$ ipython --no-banner

In [1]: import numpy as np

In [2]: np.set_printoptions(precision=2, suppress=True, linewidth=120)

In [3]: M = np.array([[6, 3, 4, -2, -8],
   ...:     [9, -3, 9, 9, -4],
   ...:     [-9, 3, -6, 7, 2],
   ...:     [2, -9, 0, 5, 1],
   ...:     [7, -7, 7, -3, 7],
   ...:     [-9, 2, -1, -3, 3],
   ...:     [-3, 5, 5, 0, 6],
   ...:     [-4, -1, 1, 7, 4]])

In [4]: M
Out[4]: 
array([[ 6,  3,  4, -2, -8],
       [ 9, -3,  9,  9, -4],
       [-9,  3, -6,  7,  2],
       [ 2, -9,  0,  5,  1],
       [ 7, -7,  7, -3,  7],
       [-9,  2, -1, -3,  3],
       [-3,  5,  5,  0,  6],
       [-4, -1,  1,  7,  4]])

In [5]: Y = M / np.sqrt((M ** 2).mean(axis=1, keepdims=True))

In [6]: Y[7]
Out[6]: array([-0.98, -0.25,  0.25,  1.72,  0.98])

In [7]: np.linalg.matrix_rank(Y) == np.linalg.matrix_rank(M)
Out[7]: np.True_

In [8]: x = np.array([3, 1, 3, 2, 3])

In [9]: rhs = M @ x

In [10]: np.linalg.lstsq(M, rhs)[0]
Out[10]: array([3., 1., 3., 2., 3.])

In [11]: np.linalg.solve(M.T @ M, M.T @ rhs)
Out[11]: array([3., 1., 3., 2., 3.])

In [12]: rng = np.random.default_rng(759)

In [13]: rhs = rhs + 0.3 * rng.normal(size=8)

In [14]: rhs
Out[14]: array([  4.93,  57.48, -22.32,  10.04,  50.03, -24.91,  28.99,  16.31])

In [15]: coef, *_ = np.linalg.lstsq(M, rhs)

In [16]: coef
Out[16]: array([2.97, 0.97, 3.05, 2.01, 2.98])

In [17]: Y = M[0, 0] * M[1:] - np.outer(M[1:, 0], M[0])

In [18]: Y
Out[18]: 
array([[  0, -45,  18,  72,  48],
       [  0,  45,   0,  24, -60],
       [  0, -60,  -8,  34,  22],
       [  0, -63,  14,  -4,  98],
       [  0,  39,  30, -36, -54],
       [  0,  39,  42,  -6,  12],
       [  0,   6,  22,  34,  -8]])

In [19]: M[:, 0] / M[0, 0]
Out[19]: array([ 1.  ,  1.5 , -1.5 ,  0.33,  1.17, -1.5 , -0.5 , -0.67])

In [20]: np.linalg.matrix_rank(Y), np.linalg.matrix_rank(M)
Out[20]: (np.int64(4), np.int64(5))

In [21]: m1 = np.load("run16.npy")

In [22]: m1
Out[22]: 
array([[ 1,  0,  0,  0,  0,  0,  0],
       [ 2,  1,  0,  0,  0,  0,  0],
       [-1,  3,  1,  0,  0,  0,  0],
       [ 0, -1, -3,  1,  0,  0,  0],
       [ 2,  3,  0, -2,  1,  0,  0],
       [ 3,  2, -1,  3,  3,  1,  0],
       [-3,  2,  1, -3, -1, -1,  1]])

In [23]: Y = m1 / np.linalg.norm(m1, axis=1, keepdims=True)

In [24]: G = Y @ Y.T

In [25]: (np.abs(G) > 0.9).astype(int)
Out[25]: 
array([[1, 0, 0, 0, 0, 0, 0],
       [0, 1, 0, 0, 0, 0, 0],
       [0, 0, 1, 0, 0, 0, 0],
       [0, 0, 0, 1, 0, 0, 0],
       [0, 0, 0, 0, 1, 0, 0],
       [0, 0, 0, 0, 0, 1, 0],
       [0, 0, 0, 0, 0, 0, 1]])

In [26]: G[4]
Out[26]: array([ 0.47,  0.74,  0.5 , -0.36,  1.  ,  0.37,  0.23])

In [27]: np.argwhere(np.triu(np.abs(G) > 0.95, 1))
Out[27]: array([], shape=(0, 2), dtype=int64)

In [28]: round(np.degrees(np.arccos(np.clip(G[4, 0], -1, 1))), 2)
Out[28]: np.float64(61.87)

In [29]: (G - 2 * np.eye(7)).round(6).argmax(axis=1)
Out[29]: array([1, 0, 6, 5, 1, 1, 2])

In [30]: w1 = np.array([[1, -2], [0, 2], [2, 0], [1, 0], [2, 2], [2, 0], [2, 2]])

In [31]: coef = np.array([0, 2])

In [32]: act = np.maximum(m1 @ w1 + coef, 0)

In [33]: np.linalg.matrix_rank(act)
Out[33]: np.int64(2)

In [34]: act
Out[34]: 
array([[ 1,  0],
       [ 2,  0],
       [ 1, 10],
       [ 0,  0],
       [ 2,  6],
       [12,  6],
       [ 0, 12]])

In [35]: W2 = np.array([[3, 3, 2], [1, 2, 3]])

In [36]: act @ W2
Out[36]: 
array([[ 3,  3,  2],
       [ 6,  6,  4],
       [13, 23, 32],
       [ 0,  0,  0],
       [12, 18, 22],
       [42, 48, 42],
       [12, 24, 36]])

In [37]: w1 @ W2
Out[37]: 
array([[ 1, -1, -4],
       [ 2,  4,  6],
       [ 6,  6,  4],
       [ 3,  3,  2],
       [ 8, 10, 10],
       [ 6,  6,  4],
       [ 8, 10, 10]])
